$ ipython --no-banner

In [1]: import numpy as np

In [2]: np.set_printoptions(precision=3, suppress=True, linewidth=140, legacy="1.25")

In [3]: data = np.load("x.npy")

In [4]: data
Out[4]: 
array([[ 5, -3,  0,  0,  0,  0],
       [-5, -7,  0,  0,  0,  0],
       [-9,  6,  0,  0,  0,  0],
       [ 0,  0,  5, -3,  0,  0],
       [ 0,  0, -5, -7,  0,  0],
       [ 0,  0, -9,  6,  0,  0],
       [ 0,  0,  0,  0,  5, -3],
       [ 0,  0,  0,  0, -5, -7],
       [ 0,  0,  0,  0, -9,  6]])

In [5]: rng = np.random.default_rng(27972)

In [6]: other = data + rng.integers(-2, 3, (9, 3)) @ rng.integers(-2, 3, (3, 6))

In [7]: other
Out[7]: 
array([[  4,  -3,  -2,  -1,  -1,   0],
       [ -5,  -8,  -3,  -3,  -1,   2],
       [ -9,   2,   4,  -2,   4,  -4],
       [  0,  -4,   9,  -5,   4,  -4],
       [  1,  -2,  -9, -12,  -1,   4],
       [  1,   0, -15,   2,  -3,   6],
       [ -2,   1,  -1,   1,   4,  -5],
       [ -3,   1,  -3,   0,  -7,  -9],
       [ -2,   0,   4,   3,  -7,   0]])

In [8]: np.round(np.linalg.svd(other - data, compute_uv=False), 3) + 0
Out[8]: array([17.421,  9.793,  6.05 ,  0.   ,  0.   ,  0.   ])

In [9]: np.linalg.matrix_rank(other - data, tol=1e-8)
Out[9]: 3

In [10]: arr = np.loadtxt("case4.csv", delimiter=",")

In [11]: arr
Out[11]: 
array([[4., 0., 0., 0.],
       [0., 4., 3., 3.],
       [0., 3., 4., 3.],
       [0., 3., 3., 4.]])

In [12]: # equal to its transpose

In [13]: other = arr[0, 0] * arr[1:] - np.outer(arr[1:, 0], arr[0])

In [14]: other
Out[14]: 
array([[ 0., 16., 12., 12.],
       [ 0., 12., 16., 12.],
       [ 0., 12., 12., 16.]])

In [15]: np.linalg.matrix_rank(other), np.linalg.matrix_rank(arr)
Out[15]: (3, 4)

In [16]: arr[:, 0] / arr[0, 0]
Out[16]: array([1., 0., 0., 0.])

In [17]: np.flatnonzero(~other.round(6).any(axis=1))
Out[17]: array([], dtype=int64)

In [18]: u = np.array([0, 3])

In [19]: np.array([np.convolve(row, u, "same") for row in data])
Out[19]: 
array([[  0,  15,  -9,   0,   0,   0],
       [  0, -15, -21,   0,   0,   0],
       [  0, -27,  18,   0,   0,   0],
       [  0,   0,   0,  15,  -9,   0],
       [  0,   0,   0, -15, -21,   0],
       [  0,   0,   0, -27,  18,   0],
       [  0,   0,   0,   0,   0,  15],
       [  0,   0,   0,   0,   0, -15],
       [  0,   0,   0,   0,   0, -27]])

In [20]: np.cross(data[3, :3], data[0, :3])
Out[20]: array([15, 25,  0])

In [21]: mat = np.loadtxt("test16.csv", delimiter=",")

In [22]: mat
Out[22]: 
array([[217., 183., 206., 147.],
       [183., 264., 194., 152.],
       [206., 194., 218., 147.],
       [147., 152., 147., 172.]])

In [23]: # symmetric

In [24]: w, vecs = np.linalg.eigh(mat)

In [25]: x0 = np.array([3, -9, 0, 7])

In [26]: np.round(x0 @ mat @ x0 / (x0 @ x0), 3), np.round(w[0], 3), np.round(w[-1], 3)
Out[26]: (64.065, 10.747, 739.0)

In [27]: vecs * np.maximum(w, 0) @ vecs.T
Out[27]: 
array([[217., 183., 206., 147.],
       [183., 264., 194., 152.],
       [206., 194., 218., 147.],
       [147., 152., 147., 172.]])

In [28]: vecs * np.sqrt(w) @ vecs.T
Out[28]: 
array([[10.892,  4.947,  7.413,  4.352],
       [ 4.947, 13.71 ,  5.717,  4.344],
       [ 7.413,  5.717, 10.618,  4.198],
       [ 4.352,  4.344,  4.198, 10.796]])

In [29]: np.linalg.eigvalsh(mat[1:, 1:])
Out[29]: array([ 41.174,  59.402, 553.424])

In [30]: z = rng.permutation(4)

In [31]: z
Out[31]: array([3, 2, 0, 1])

In [32]: other = mat[z][:, z]

In [33]: np.diag(other)
Out[33]: array([172., 218., 217., 264.])

In [34]: other
Out[34]: 
array([[172., 147., 147., 152.],
       [147., 218., 206., 194.],
       [147., 206., 217., 183.],
       [152., 194., 183., 264.]])

In [35]: T = np.stack([mat, -2 * mat, mat[::-1]])

In [36]: T.shape
Out[36]: (3, 4, 4)

In [37]: np.linalg.norm(T, axis=(1, 2))
Out[37]: array([ 744.083, 1488.165,  744.083])

In [38]: np.linalg.matrix_rank(T)
Out[38]: array([4, 4, 4])

In [39]: np.linalg.matrix_rank(T.reshape(3, -1))
Out[39]: 2

In [40]: other = np.linalg.inv(mat)

In [41]: np.round(mat @ other, 3) + 0
Out[41]: 
array([[1., 0., 0., 0.],
       [0., 1., 0., 0.],
       [0., 0., 1., 0.],
       [0., 0., 0., 1.]])

In [42]: np.linalg.inv(other)
Out[42]: 
array([[217., 183., 206., 147.],
       [183., 264., 194., 152.],
       [206., 194., 218., 147.],
       [147., 152., 147., 172.]])

In [43]: A = np.load("out11.npy")

In [44]: A
Out[44]: 
array([[  7.534,  -2.328,  -3.435,  -5.385,   4.006,  -3.862,  -5.114],
       [  1.308,   0.103,   9.492,   0.642,   3.335,  -3.219,  -0.238],
       [  0.63 ,   5.757,   7.137,   0.342,  -0.336,   3.285,  -0.93 ],
       [  1.957,  -4.488,  -0.191,  -2.184,  -4.509,   4.241,   2.809],
       [ -1.488,   7.8  ,   4.503,   3.636,  -7.213,  -3.304,  -2.897],
       [  0.903,  -1.748,   4.63 ,  -2.919,   3.222,   0.716,   0.602],
       [  0.344,   2.178,  -0.659,  -3.96 ,  -6.716,   4.529,   2.195],
       [  0.471,   3.703,  -3.988,  -6.652,   3.095,   2.799,  -2.158],
       [ -3.034,  -0.309,  -3.027,   5.695,   1.098,   3.397,   1.977],
       [  2.198,  -1.383,   1.167,  -0.093,  -1.796,  -5.118,  -0.486],
       [  2.361,   1.742,   1.231,  -4.77 ,   5.561,   5.429,   1.049],
       [ -0.985,  -4.078,  -4.701,   4.902,   2.381,   5.765,  -0.995],
       [  0.302,  -2.743,  -0.503,  -2.614,   4.722,   6.112,  -4.833],
       [ -0.773,  -0.828, -10.239,  -4.556,  -6.338,  -2.219,  -4.073],
       [  4.542,  -2.253,  -7.174,   2.894,  -1.382,   1.934,  -1.537],
       [  6.663,  -1.163,  -1.163,   4.367,   0.355,   3.506,   2.17 ],
       [ -3.209,  -2.338,  -0.049,   0.01 ,  -7.437,   6.01 ,  -0.318],
       [ -0.413,   1.259,  -5.267,  -0.585,   1.738,   6.456,  -3.256],
       [ -2.668,  -0.709,  -4.419,  -1.132,   7.046,   0.039,  -1.114],
       [ -0.598,   3.178,  -3.467,  -0.798,   2.4  ,   2.821,   2.477],
       [ -2.389,   1.046,   6.848,  -2.715,   2.807,  -1.745,   2.2  ],
       [ -0.852,  -8.057,   2.732,   1.115,  -3.752,   8.884,  -3.917]])

In [45]: other = np.c_[A[:, :2] @ np.array([[2, 1], [2, 1]]), np.array([3, 1, 1, 1, 3, 2, 0, 0, 3, 1, 3, 2, 2, 2, 1, 1, 0, 1, 0, 0, 3, 2])]

In [46]: other
Out[46]: 
array([[ 10.412,   5.206,   3.   ],
       [  2.822,   1.411,   1.   ],
       [ 12.774,   6.387,   1.   ],
       [ -5.062,  -2.531,   1.   ],
       [ 12.624,   6.312,   3.   ],
       [ -1.69 ,  -0.845,   2.   ],
       [  5.044,   2.522,   0.   ],
       [  8.348,   4.174,   0.   ],
       [ -6.686,  -3.343,   3.   ],
       [  1.63 ,   0.815,   1.   ],
       [  8.206,   4.103,   3.   ],
       [-10.126,  -5.063,   2.   ],
       [ -4.882,  -2.441,   2.   ],
       [ -3.202,  -1.601,   2.   ],
       [  4.578,   2.289,   1.   ],
       [ 11.   ,   5.5  ,   1.   ],
       [-11.094,  -5.547,   0.   ],
       [  1.692,   0.846,   1.   ],
       [ -6.754,  -3.377,   0.   ],
       [  5.16 ,   2.58 ,   0.   ],
       [ -2.686,  -1.343,   3.   ],
       [-17.818,  -8.909,   2.   ]])

In [47]: np.linalg.matrix_rank(other)
Out[47]: 2

In [48]: np.round(np.linalg.lstsq(A, other[:, 0])[0], 3) + 0
Out[48]: array([2., 2., 0., 0., 0., 0., 0.])
